>>> import numpy as np
>>> from numpy import linalg as LA
>>> np.set_printoptions(precision=2, suppress=True, linewidth=140, sign=" ")
>>> K = np.loadtxt("data.csv", delimiter=",")
>>> K
array([[ -4.91,   8.03,  12.01,  -9.9 ],
       [ -5.96,   7.92,  13.95, -10.  ],
       [ -0.02,  -4.08,  -1.04,   4.95]])
>>> out = K / LA.norm(K, axis=1)
Traceback (most recent call last):
  File "<python-input-5>", line 1, in <module>
    out = K / LA.norm(K, axis=1)
          ~~^~~~~~~~~~~~~~~~~~~~
ValueError: operands could not be broadcast together with shapes (3,4) (3,) 
>>> out = K / LA.norm(K, axis=1, keepdims=True)
>>> G = out @ out.T
>>> LA.norm(out, axis=1)
array([ 1.,  1.,  1.])
>>> (np.abs(G) > 0.9).astype(int)
array([[ 1,  1,  0],
       [ 1,  1,  0],
       [ 0,  0,  1]])
>>> round(np.degrees(np.arccos(np.clip(G[0, 2], -1, 1))), 2)
np.float64(142.81)
>>> (G - 2 * np.eye(3)).round(6).argmax(axis=1)
array([ 1,  0,  1])
>>> [round(float(x), 2) for x in LA.svd(K, compute_uv=False)[:3]]
[27.35, 4.21, 0.09]
>>> round(float(LA.norm(K, 2) / LA.norm(K)), 2)
0.99
>>> LA.matrix_rank(K, rtol=0.1)
np.int64(2)
>>> arr = np.load("run18.npy")
>>> arr
array([[ 1,  0,  0],
       [ 0,  1,  0],
       [ 0,  0,  1]])
>>> arr @ arr
array([[ 1,  0,  0],
       [ 0,  1,  0],
       [ 0,  0,  1]])
>>> np.flatnonzero(LA.matrix_power((arr != 0) + (arr.T != 0) + np.eye(3), 3)[2])
array([ 2])
>>> np.sort(LA.eigvals(arr).real)
array([ 1.,  1.,  1.])
>>> out = LA.inv(arr)
>>> LA.inv(out)
array([[ 1.,  0.,  0.],
       [ 0.,  1.,  0.],
       [ 0.,  0.,  1.]])
>>> LA.matrix_rank(arr - arr[0, 0] * np.eye(3))
np.int64(0)
>>> mat = np.array([[1, 0, 1, -2], [-2, 2, -2, 2], [-2, -1, 1, -1], [-2, -1, 1, -1]])
>>> mat
array([[ 1,  0,  1, -2],
       [-2,  2, -2,  2],
       [-2, -1,  1, -1],
       [-2, -1,  1, -1]])
>>> f, g = mat[2], mat[0]
>>> f @ f
np.int64(7)
>>> f @ g
np.int64(1)
>>> p = (f @ g) / (f @ f) * f
>>> round(float(LA.norm(f + g) ** 2 + LA.norm(f - g) ** 2), 2)
26.0
>>> g - p
array([ 1.29,  0.14,  0.86, -1.86])
>>> [round(float(x), 2) for x in LA.svd(mat, compute_uv=False)[:3]]
[4.66, 3.57, 1.25]
>>> LA.matrix_rank(mat, rtol=0.1)
np.int64(3)
>>> round(float(LA.norm(mat, 2) / LA.norm(mat)), 2)
0.78
>>> np.argsort(-LA.norm(mat, axis=0).round(6), kind="stable")[:3]
array([ 0,  3,  2])
>>> Uu, sigma, VT = LA.svd(mat)
>>> V = VT[:(sigma > 1e-8).sum()]
>>> rng = np.random.default_rng(38644)
>>> x0 = mat[1] + 3 * mat[2] + rng.integers(2) * np.eye(4)[1]
>>> x0
array([-8.,  0.,  1., -1.])
>>> np.round(V.T @ V, 2) + 0
array([[ 1.  ,  0.  ,  0.  ,  0.  ],
       [ 0.  ,  0.83, -0.33, -0.17],
       [ 0.  , -0.33,  0.33, -0.33],
       [ 0.  , -0.17, -0.33,  0.83]])
>>> round(LA.norm(x0 - V.T @ V @ x0), 2)
np.float64(0.41)
>>> Uu, sigma, VT = LA.svd(mat)
>>> sigma.round(2) + 0
array([ 4.66,  3.57,  1.25,  0.  ])
>>> out = Uu[:, :3] @ np.diag(sigma[:3]) @ VT[:3]
>>> out.round(2) + 0
array([[ 1.,  0.,  1., -2.],
       [-2.,  2., -2.,  2.],
       [-2., -1.,  1., -1.],
       [-2., -1.,  1., -1.]])
>>> LA.matrix_rank(mat, rtol=0.05)
np.int64(3)
>>> E = np.load("out11.npy")
>>> E
array([[ 2.54,  2.39, -3.58],
       [-3.17,  3.8 ,  0.72],
       [ 2.32, -2.52,  3.65],
       [-1.49,  3.56,  3.17],
       [-2.83, -4.12, -0.19],
       [-4.84, -0.73, -1.03],
       [ 3.46, -2.97, -2.05],
       [-2.3 ,  1.04, -4.32],
       [ 1.22, -3.  , -3.81],
       [-2.05, -1.27,  4.38],
       [ 1.44,  1.76, -4.45],
       [-0.58,  4.49,  2.12],
       [-2.37,  4.36,  0.56],
       [ 1.15,  2.03, -4.42],
       [-1.61,  0.95,  4.64],
       [ 4.53,  0.19,  2.11],
       [ 3.68, -2.23, -2.55],
       [-4.72,  1.64,  0.18]])
>>> labels = E[:, 2] > np.median(E[:, 2])
>>> f = E[labels].mean(axis=0) - E[~labels].mean(axis=0)
>>> labels.astype(int)
array([ 0,  1,  1,  1,  0,  0,  0,  0,  0,  1,  0,  1,  1,  0,  1,  1,  0,  1])
